% python3 -q
>>> import numpy as np
>>> import numpy.linalg as la
>>> np.set_printoptions(suppress=True, linewidth=140)
>>> W0 = np.load("layer15.npy")
>>> print(W0)
[[ -8.213  -8.108 -13.748  -1.478  -2.585]
 [ -2.627   2.57    5.058  -3.461   5.175]
 [  0.017  -2.984  -5.596  -1.188  -0.517]
 [  1.793  -1.298  -0.173   4.033  -3.497]
 [  5.76  -10.56   -1.04  -10.322   6.709]
 [  3.886  -8.2     0.261 -16.15   12.558]
 [-10.706  -6.97  -15.981   9.16  -11.876]
 [  7.004   6.107   0.092  -1.339   2.102]
 [-11.834  -0.78   -1.848   5.568  -4.197]
 [ -6.646 -10.348 -16.903   5.211  -9.583]
 [ -5.612   5.     -7.639  -2.532   1.909]
 [ -2.496  -5.701  -4.591  -6.578   4.045]
 [  3.856  -8.009  -5.377   2.758  -4.982]
 [  9.531 -11.508  -8.694  14.026 -16.442]
 [  0.987  12.224  16.783   0.582   6.002]
 [ -9.103   8.268   0.426  -0.826   3.222]
 [ -5.988  -2.084  -3.18    1.302  -1.495]
 [ -5.017   0.541  -6.286   0.559  -1.225]
 [ 11.954  -5.794  -1.979  12.698 -12.839]
 [ -3.929  -3.011  -0.705 -12.62   10.735]
 [-14.806  -1.553 -10.999   7.695  -8.183]
 [  4.42    0.749  -0.785   7.237  -6.215]
 [ -0.043   5.317   8.878 -13.942  15.387]
 [ -3.088   6.289  -0.597   3.904  -1.836]
 [-10.124   3.462   0.895  -1.164   2.86 ]
 [  0.724  13.013   8.709   1.01    3.821]
 [  2.705   5.053   7.224  -8.839  10.378]
 [  0.236   5.031   0.518   2.748  -1.02 ]
 [  3.606  -5.751   8.06    1.387  -0.12 ]
 [  1.467 -11.512  -5.508   4.365  -6.836]
 [  0.625   7.275   8.802  -1.94    5.381]
 [ -1.731 -12.996  -1.998   5.052  -6.608]
 [-10.381  -5.999 -15.118   1.352  -4.828]
 [ -2.98    4.272  -1.598  -6.401   6.391]
 [  2.977   3.113   5.501 -17.314  16.864]
 [  9.349 -11.128  -2.602  -1.511  -1.565]
 [ -4.601  -0.524   0.094  -1.526   1.904]
 [ -4.445  -6.855  -9.538  -2.527  -0.699]
 [ -2.375   1.883  -0.743   5.138  -3.744]
 [  5.685  -1.478   1.568 -10.87    9.399]]
>>> idx = W0[:, 3] > np.median(W0[:, 3])
>>> r0 = W0[idx].mean(axis=0) - W0[~idx].mean(axis=0)
>>> print(np.argsort(-np.abs(r0).round(6), kind="stable"))
[3 4 2 1 0]
>>> print((((W0 - W0.mean(axis=0)) @ r0 > 0) == idx).mean())
0.85
>>> print(((W0 - W0.mean(axis=0)) @ r0 > 0).astype(int))
[1 0 1 1 0 0 1 0 1 1 0 0 1 1 0 0 1 1 1 0 1 1 0 1 0 0 0 1 1 1 0 1 1 0 0 1 0 1 1 0]
>>> print(idx.astype(int))
[0 0 0 1 0 0 1 0 1 1 0 0 1 1 1 0 1 1 1 0 1 1 0 1 0 1 0 1 1 1 0 1 1 0 0 0 0 0 1 0]
>>> Xs = (W0 - W0.mean(axis=0)) / W0.std(axis=0)
>>> print(np.argwhere(np.abs(Xs) > 2))
[[ 5  3]
 [ 9  2]
 [13  3]
 [13  4]
 [14  1]
 [14  2]
 [18  0]
 [20  0]
 [22  4]
 [25  1]
 [34  3]
 [34  4]]
>>> b = la.lstsq(np.delete(Xs, 2, axis=1), Xs[:, 2])[0]
>>> print(np.round(1 - np.var(Xs[:, 2] - np.delete(Xs, 2, axis=1) @ b), 3))
1.0
>>> print(np.abs(b).argmax())
3
>>> other = np.c_[W0[:, :2] @ np.array([[1, 0], [0, 3]]), np.array([2, 2, 2, -2, -1, 2, 0, 1, 2, 0, 0, -2, 1, 0, -1, 1, 2, 0, -2, -2, 2, 0, -1, -1, 2, -2, 2, 0, -2, -1, 2, 1, 2, 1, 1, -1, -1, -1, 1, 1])]
>>> print(other.round(3))
[[ -8.213 -24.324   2.   ]
 [ -2.627   7.71    2.   ]
 [  0.017  -8.952   2.   ]
 [  1.793  -3.894  -2.   ]
 [  5.76  -31.68   -1.   ]
 [  3.886 -24.6     2.   ]
 [-10.706 -20.91    0.   ]
 [  7.004  18.321   1.   ]
 [-11.834  -2.34    2.   ]
 [ -6.646 -31.044   0.   ]
 [ -5.612  15.      0.   ]
 [ -2.496 -17.103  -2.   ]
 [  3.856 -24.027   1.   ]
 [  9.531 -34.524   0.   ]
 [  0.987  36.672  -1.   ]
 [ -9.103  24.804   1.   ]
 [ -5.988  -6.252   2.   ]
 [ -5.017   1.623   0.   ]
 [ 11.954 -17.382  -2.   ]
 [ -3.929  -9.033  -2.   ]
 [-14.806  -4.659   2.   ]
 [  4.42    2.247   0.   ]
 [ -0.043  15.951  -1.   ]
 [ -3.088  18.867  -1.   ]
 [-10.124  10.386   2.   ]
 [  0.724  39.039  -2.   ]
 [  2.705  15.159   2.   ]
 [  0.236  15.093   0.   ]
 [  3.606 -17.253  -2.   ]
 [  1.467 -34.536  -1.   ]
 [  0.625  21.825   2.   ]
 [ -1.731 -38.988   1.   ]
 [-10.381 -17.997   2.   ]
 [ -2.98   12.816   1.   ]
 [  2.977   9.339   1.   ]
 [  9.349 -33.384  -1.   ]
 [ -4.601  -1.572  -1.   ]
 [ -4.445 -20.565  -1.   ]
 [ -2.375   5.649   1.   ]
 [  5.685  -4.434   1.   ]]
>>> print(np.round(la.norm(la.qr(W0)[0].T @ other, axis=0) ** 2 / ((other ** 2).sum(axis=0) + 1e-12), 3))
[1.    1.    0.176]
>>> print(np.round(la.norm(other - W0 @ la.lstsq(W0, other)[0], axis=0), 3) + 0)
[0.    0.    8.318]
>>> print(la.matrix_rank(other))
3
